% python3 -q
>>> import numpy as np
>>> from numpy import linalg as LA
>>> np.set_printoptions(precision=3, suppress=True, linewidth=160, sign=" ")
>>> def rd(a):
...     return np.round(a, 3) + 0
... 
>>> W0 = np.array([[6, 8, 6, -4, -2, -1, 9, -2, 0, -1, 3, 0, 2],
...     [0, -1, 3, -7, 6, 9, -5, 9, -7, 9, -1, 4, 8],
...     [-4, -1, 1, -2, 9, -5, 7, -1, 6, 3, 7, -4, 3],
...     [2, 1, -6, -9, 3, -1, -9, 2, 0, -4, -9, 1, -4],
...     [7, -4, 6, -8, -5, -9, 2, -7, 1, 6, 0, 9, 2],
...     [7, -6, 9, -3, 7, 8, 9, -1, 0, 3, 2, 4, 0],
...     [7, -8, 5, 0, 8, -7, 6, -1, 7, 6, -7, 1, 3],
...     [8, 8, -5, -9, 0, 2, 0, 3, -6, 2, 3, 9, -3],
...     [0, -7, -3, 2, 9, -8, 3, -9, -9, -1, 2, 3, -2],
...     [9, -7, -1, -6, -6, 6, 9, 7, -6, -5, -7, 1, -5],
...     [-7, 0, -1, -4, 6, -8, -6, 9, 6, -8, 6, -8, 1],
...     [0, 9, 2, -7, -3, 1, 4, 7, -8, -9, 2, -2, -9],
...     [8, -9, 4, 5, 2, -5, 0, 7, 3, 8, 6, 3, 2]])
>>> W0[8] = W0[10]
>>> W0
array([[ 6,  8,  6, -4, -2, -1,  9, -2,  0, -1,  3,  0,  2],
       [ 0, -1,  3, -7,  6,  9, -5,  9, -7,  9, -1,  4,  8],
       [-4, -1,  1, -2,  9, -5,  7, -1,  6,  3,  7, -4,  3],
       [ 2,  1, -6, -9,  3, -1, -9,  2,  0, -4, -9,  1, -4],
       [ 7, -4,  6, -8, -5, -9,  2, -7,  1,  6,  0,  9,  2],
       [ 7, -6,  9, -3,  7,  8,  9, -1,  0,  3,  2,  4,  0],
       [ 7, -8,  5,  0,  8, -7,  6, -1,  7,  6, -7,  1,  3],
       [ 8,  8, -5, -9,  0,  2,  0,  3, -6,  2,  3,  9, -3],
       [-7,  0, -1, -4,  6, -8, -6,  9,  6, -8,  6, -8,  1],
       [ 9, -7, -1, -6, -6,  6,  9,  7, -6, -5, -7,  1, -5],
       [-7,  0, -1, -4,  6, -8, -6,  9,  6, -8,  6, -8,  1],
       [ 0,  9,  2, -7, -3,  1,  4,  7, -8, -9,  2, -2, -9],
       [ 8, -9,  4,  5,  2, -5,  0,  7,  3,  8,  6,  3,  2]])
>>> # rows and columns are dependent
>>> rd(np.sort(np.abs(LA.eigvals(W0))))
array([  0.   ,   5.752,   5.752,   6.254,  11.126,  13.897,  13.897,  15.594,  18.072,  18.531,  18.531,  24.435,  24.435])
